% ipython --no-banner

In [1]: import numpy as np

In [2]: np.set_printoptions(precision=3, suppress=True, linewidth=100)

In [3]: def rnd(a):
   ...:     return np.round(a, 3) + 0
   ...: 

In [4]: A = np.loadtxt("a.csv", delimiter=",")

In [5]: A
Out[5]: 
array([[  1.,   1.,  -1.,   3.,  -1.,  -2.,  -1.,   0.,  -2.,   1.,  -2.,   5.,  -3.,  -1.],
       [ -3.,  -1.,   0.,   0.,   0.,  -1.,  -3.,  -1.,   2.,   0.,  -1.,  -5.,  -1.,  -2.],
       [  1.,   1.,   0.,  -3.,  -1.,   0.,   1.,   2.,  -2.,   1.,  -1.,   5.,  -1.,   1.],
       [ -2.,   0.,   2.,   1.,   3.,  -3.,   2.,   2.,   3.,  -3.,  -1.,   0.,   3.,   2.],
       [ -2.,  -1.,   2.,  -2.,  -2.,   1.,   1.,  -2.,  -2.,   0.,  -2.,  -5.,   0.,   2.],
       [ -2.,   1.,   2.,   3.,   3.,  -1.,  -2.,   3.,  -3.,  -2.,   1.,   5.,   0.,  -2.],
       [ -2.,  -2.,  -1.,   1.,  -2.,   0.,   1.,  -2.,   0.,   3.,   3., -10.,   0.,  -1.],
       [  3.,   2.,  -2.,   0.,   3.,   3.,   3.,   3.,   0.,   2.,  -3.,  10.,   0.,   1.],
       [  2.,  -1.,  -1.,  -1.,   1.,   0.,  -3.,   3.,   2.,  -2.,  -3.,  -5.,   3.,   0.],
       [ -3.,  -3.,   2.,  -1.,  -1.,  -3.,  -3.,  -1.,   1.,   1.,  -2., -15.,  -2.,   0.],
       [ -1.,   3.,  -2.,  -3.,  -3.,  -3.,   1.,   2.,  -2.,  -3.,  -2.,  15.,   2.,   3.],
       [  0.,   2.,   2.,  -1.,   2.,   2.,  -1.,   3.,   0.,  -3.,  -3.,  10.,   2.,   3.],
       [ -3.,   3.,   1.,  -3.,  -2.,   1.,  -2.,  -1.,  -2.,  -1.,  -1.,  15.,  -3.,  -2.]])

In [6]: np.linalg.norm(A, axis=1).argmax()
Out[6]: np.int64(10)

In [7]: rnd(np.linalg.norm(A, 2))
Out[7]: np.float64(35.116)

In [8]: rnd(np.linalg.norm(A, axis=0))
Out[8]: 
array([ 7.681,  6.708,  5.657,  7.348,  7.483,  6.928,  7.348,  7.681,  6.856,  7.211,  7.55 ,
       33.541,  7.071,  6.481])

In [9]: rnd(np.linalg.norm(A, axis=1))
Out[9]: 
array([ 7.874,  7.483,  7.071,  8.185,  7.746,  9.165, 11.747, 12.923,  8.775, 16.673, 17.349,
       12.57 , 16.793])

In [10]: rnd(np.linalg.norm(A[7], 1)), rnd(np.linalg.norm(A[7], np.inf))
Out[10]: (np.float64(35.0), np.float64(10.0))

In [11]: rnd(np.linalg.norm(A, "nuc"))
Out[11]: np.float64(101.936)

In [12]: feats = np.loadtxt("arr.csv", delimiter=",")

In [13]: feats
Out[13]: 
array([[1., 1., 3., 2., 3., 2., 1., 3., 0., 0., 2., 1.],
       [0., 3., 0., 3., 2., 3., 2., 2., 0., 2., 3., 1.],
       [3., 1., 2., 1., 0., 2., 0., 3., 3., 0., 0., 3.],
       [1., 1., 0., 2., 2., 3., 2., 2., 1., 2., 1., 1.],
       [0., 2., 1., 0., 2., 1., 3., 2., 1., 1., 0., 0.],
       [3., 0., 1., 2., 3., 3., 2., 1., 0., 3., 2., 0.],
       [0., 2., 1., 3., 0., 1., 3., 2., 3., 2., 0., 1.],
       [3., 2., 0., 0., 3., 2., 3., 2., 3., 2., 0., 3.],
       [2., 3., 2., 2., 2., 1., 3., 2., 2., 1., 3., 0.],
       [0., 3., 0., 3., 2., 3., 2., 2., 0., 2., 3., 1.],
       [2., 3., 3., 1., 0., 0., 0., 1., 1., 3., 1., 3.],
       [0., 0., 2., 3., 0., 3., 2., 1., 2., 2., 3., 0.],
       [1., 3., 0., 2., 1., 3., 0., 1., 3., 0., 3., 0.],
       [2., 1., 0., 1., 0., 2., 2., 2., 3., 2., 0., 0.],
       [1., 2., 0., 2., 0., 1., 3., 1., 3., 1., 1., 0.]])

In [14]: cov = feats.T @ feats

In [15]: (feats @ feats.T).shape
Out[15]: (15, 15)

In [16]: np.diag(cov)
Out[16]: array([43., 65., 33., 63., 48., 74., 70., 55., 65., 49., 56., 32.])

In [17]: cov
Out[17]: 
array([[43., 30., 22., 25., 28., 36., 31., 35., 37., 30., 21., 26.],
       [30., 65., 24., 49., 36., 49., 50., 48., 45., 40., 44., 28.],
       [22., 24., 33., 26., 18., 23., 21., 29., 21., 21., 23., 19.],
       [25., 49., 26., 63., 34., 60., 51., 47., 40., 43., 52., 19.],
       [28., 36., 18., 34., 48., 46., 42., 39., 20., 31., 35., 18.],
       [36., 49., 23., 60., 46., 74., 54., 54., 45., 46., 53., 24.],
       [31., 50., 21., 51., 42., 54., 70., 50., 48., 47., 38., 19.],
       [35., 48., 29., 47., 39., 54., 50., 55., 44., 37., 36., 29.],
       [37., 45., 21., 40., 20., 45., 48., 44., 65., 33., 26., 25.],
       [30., 40., 21., 43., 31., 46., 47., 37., 33., 49., 33., 23.],
       [21., 44., 23., 52., 35., 53., 38., 36., 26., 33., 56., 12.],
       [26., 28., 19., 19., 18., 24., 19., 29., 25., 23., 12., 32.]])

In [18]: np.allclose(cov, cov.T)
Out[18]: True
